% python3 -q
>>> import numpy as np
>>> np.set_printoptions(suppress=True, linewidth=140)
>>> X = np.loadtxt("m.csv", delimiter=",")
>>> print(X.round(3))
[[1.    0.    0.    0.    0.    0.   ]
 [0.    0.5   0.    0.    0.    0.5  ]
 [0.    0.    0.333 0.333 0.333 0.   ]
 [0.    0.    0.    1.    0.    0.   ]
 [0.167 0.167 0.167 0.167 0.333 0.   ]
 [0.2   0.2   0.2   0.2   0.    0.2  ]]
>>> # row-stochastic, so 1 is an eigenvalue
>>> q, r_ = np.linalg.qr(X)
>>> np.round(np.abs(np.diag(r_)), 3)
array([1.033, 0.56 , 0.402, 1.   , 0.258, 0.092])
>>> x = np.array([3, 1, -3, -3, -1, -1])
>>> target = X @ x
>>> target.round(3)
array([ 3.   ,  0.   , -2.333, -3.   , -0.667, -0.6  ])
>>> np.round(np.linalg.solve(X, -3 * target), 3)
array([-9., -3.,  9.,  9.,  3.,  3.])
>>> print(np.round(np.linalg.solve(X, target + X[:, 4]), 3) + 0)
[ 3.  1. -3. -3.  0. -1.]
>>> M2 = np.array([[-2, 1, 2, 2, -2, 1, -2, -1],
...     [2, 1, 1, 1, 2, -1, 2, -1],
...     [1, -2, -1, -2, -1, -1, 2, -1],
...     [1, -2, -1, -2, -1, -2, -1, 0],
...     [-1, 1, 0, 2, -1, -1, 0, -1],
...     [2, -1, -1, 0, -2, -1, 1, 1],
...     [0, -2, -1, 0, 0, -1, 0, -1],
...     [0, 2, 0, 1, 2, 1, 2, -2]])
>>> M2[-1] = M2[0]
>>> W0 = M2 + 0.1 * np.eye(8)
>>> W0
array([[-1.9,  1. ,  2. ,  2. , -2. ,  1. , -2. , -1. ],
       [ 2. ,  1.1,  1. ,  1. ,  2. , -1. ,  2. , -1. ],
       [ 1. , -2. , -0.9, -2. , -1. , -1. ,  2. , -1. ],
       [ 1. , -2. , -1. , -1.9, -1. , -2. , -1. ,  0. ],
       [-1. ,  1. ,  0. ,  2. , -0.9, -1. ,  0. , -1. ],
       [ 2. , -1. , -1. ,  0. , -2. , -0.9,  1. ,  1. ],
       [ 0. , -2. , -1. ,  0. ,  0. , -1. ,  0.1, -1. ],
       [-2. ,  1. ,  2. ,  2. , -2. ,  1. , -2. , -0.9]])
>>> Uu, sv, vt = np.linalg.svd(W0)
>>> np.argmax(sv[:-1] / (sv[1:] + 1e-6)) + 1
np.int64(7)
>>> M2 = Uu[:, :7] @ np.diag(sv[:7]) @ vt[:7]
>>> np.linalg.matrix_rank(W0, rtol=0.05)
np.int64(7)
>>> round(np.linalg.norm(W0 - M2) / np.linalg.norm(W0), 3)
np.float64(0.006)
>>> round(np.linalg.norm(W0 - M2, 2), 3), np.round(sv[7], 3)
(np.float64(0.065), np.float64(0.065))
>>> np.linalg.matrix_rank(M2)
np.int64(7)
>>> J = np.array([[0, 3, 0, 3], [-2, -3, -2, -3], [0, 3, 0, 3], [-2, -3, -2, -3]])
>>> M2 = W0 / np.linalg.norm(W0, axis=1, keepdims=True)
>>> G = M2 @ M2.T
>>> np.round(np.linalg.norm(M2, axis=1), 3)
array([1., 1., 1., 1., 1., 1., 1., 1.])
>>> round(np.degrees(np.arccos(np.clip(G[7, 1], -1, 1))), 3)
np.float64(110.689)
>>> Uu, sv, vt = np.linalg.svd(J)
>>> sv.round(3) + 0
array([8.993, 2.669, 0.   , 0.   ])
>>> M2 = Uu[:, :2] @ np.diag(sv[:2]) @ vt[:2]
>>> np.linalg.matrix_rank(M2)
np.int64(2)
>>> round(np.abs(J - M2).max(), 3)
np.float64(0.0)
>>> np.round(np.linalg.norm(J - M2, 2), 3), np.round(sv[2], 3)
(np.float64(0.0), np.float64(0.0))
>>> hat = np.triu(np.array([[-1, 3, 1, -1], [0, 0, 0, 3], [-1, -3, -2, -2], [1, 0, -3, 3]]), 1) + np.eye(4)
>>> M2 = hat @ J @ np.linalg.inv(hat)
>>> np.round(np.linalg.det(M2), 3)
np.float64(0.0)
>>> np.round(np.poly(M2), 3) + 0
array([ 1.,  6., 24.,  0.,  0.])
>>> M2
array([[ -4.,  12.,   0., -40.],
       [ -8.,  12.,   0., -56.],
       [  4.,  -3.,   0.,  22.],
       [ -2.,   3.,   0., -14.]])
>>> hat @ J - J @ hat
array([[ -4.,  -3.,  -4., -12.],
       [ -6.,  -3.,  -4.,  -6.],
       [  4.,   6.,   4.,  -3.],
       [  0.,   6.,   2.,   3.]])
>>> data = np.load("data.npy")
>>> data
array([[-4,  0,  0],
       [ 5,  1,  0],
       [ 5,  5,  2]])
>>> # triangular, det is the product of the diagonal
>>> np.allclose(data @ data.T, data.T @ data)
False
>>> print((data + data.T) / 2)
[[-4.   2.5  2.5]
 [ 2.5  1.   2.5]
 [ 2.5  2.5  2. ]]
>>> round(np.linalg.det(data), 3)
np.float64(-8.0)
>>> round(np.abs(np.linalg.eigvals(data)).max(), 3)
np.float64(4.0)
>>> M2 = data[0, 0] * data[1:] - np.outer(data[1:, 0], data[0])
>>> print(M2)
[[  0  -4   0]
 [  0 -20  -8]]
>>> np.linalg.matrix_rank(M2), np.linalg.matrix_rank(data)
(np.int64(2), np.int64(3))
>>> np.flatnonzero(~M2.round(6).any(axis=1))
array([], dtype=int64)
>>> x = np.array([4, 2, -4])
>>> target = data @ x
>>> coef, lr = np.zeros(3), 1 / np.linalg.norm(data, 2) ** 2
>>> for i in range(12):
...     coef -= lr * data.T @ (data @ coef - target)
...     if i % 2 == 0: print(i, round(np.linalg.norm(data @ coef - target), 3))
... 
0 5.752
2 4.341
4 3.311
6 2.568
8 2.043
10 1.684
>>> coef.round(3)
array([ 4.031,  0.538, -0.007])
>>> Uu, sv, vt = np.linalg.svd(data)
>>> sv.round(3)
array([9.184, 3.405, 0.256])
>>> M2 = Uu[:, :2] @ np.diag(sv[:2]) @ vt[:2]
>>> round(float(np.abs(data - M2).max()), 3)
0.167
>>> np.round(np.linalg.norm(data - M2, 2), 3), round(sv[2], 3)
(np.float64(0.256), np.float64(0.256))
>>> np.linalg.matrix_rank(M2)
np.int64(2)
>>> np.linalg.matrix_rank(data, rtol=0.05)
np.int64(2)
>>> round(np.linalg.norm(data - M2) / np.linalg.norm(data), 3)
np.float64(0.026)
>>> M2 = data / np.linalg.norm(data, axis=1, keepdims=True)
>>> G = M2 @ M2.T
>>> np.round(np.linalg.norm(M2, axis=1), 3)
array([1., 1., 1.])
>>> print(G.round(3))
[[ 1.    -0.981 -0.68 ]
 [-0.981  1.     0.801]
 [-0.68   0.801  1.   ]]
>>> (np.abs(G) > 0.9).astype(int)
array([[1, 1, 0],
       [1, 1, 0],
       [0, 0, 1]])
>>> print(G[2].round(3))
[-0.68   0.801  1.   ]
>>> M2 = np.array([[3, 1, 1, 1, 1],
...     [2, 1, 1, 3, 1],
...     [0, 3, 3, 2, 1],
...     [3, 2, 1, 3, 1],
...     [0, 0, 2, 3, 3],
...     [0, 1, 1, 0, 3]])
>>> m1 = M2.T @ M2
>>> m1
array([[22, 11,  8, 18,  8],
       [11, 16, 14, 16, 10],
       [ 8, 14, 17, 19, 15],
       [18, 16, 19, 32, 18],
       [ 8, 10, 15, 18, 22]])
>>> # equal to its transpose
>>> evals, vecs = np.linalg.eig(m1)
>>> np.round(m1 @ vecs[:, 0] - evals[0] * vecs[:, 0], 3) + 0
array([0., 0., 0., 0., 0.])
>>> print(np.round(np.prod(evals), 3))
37174.0
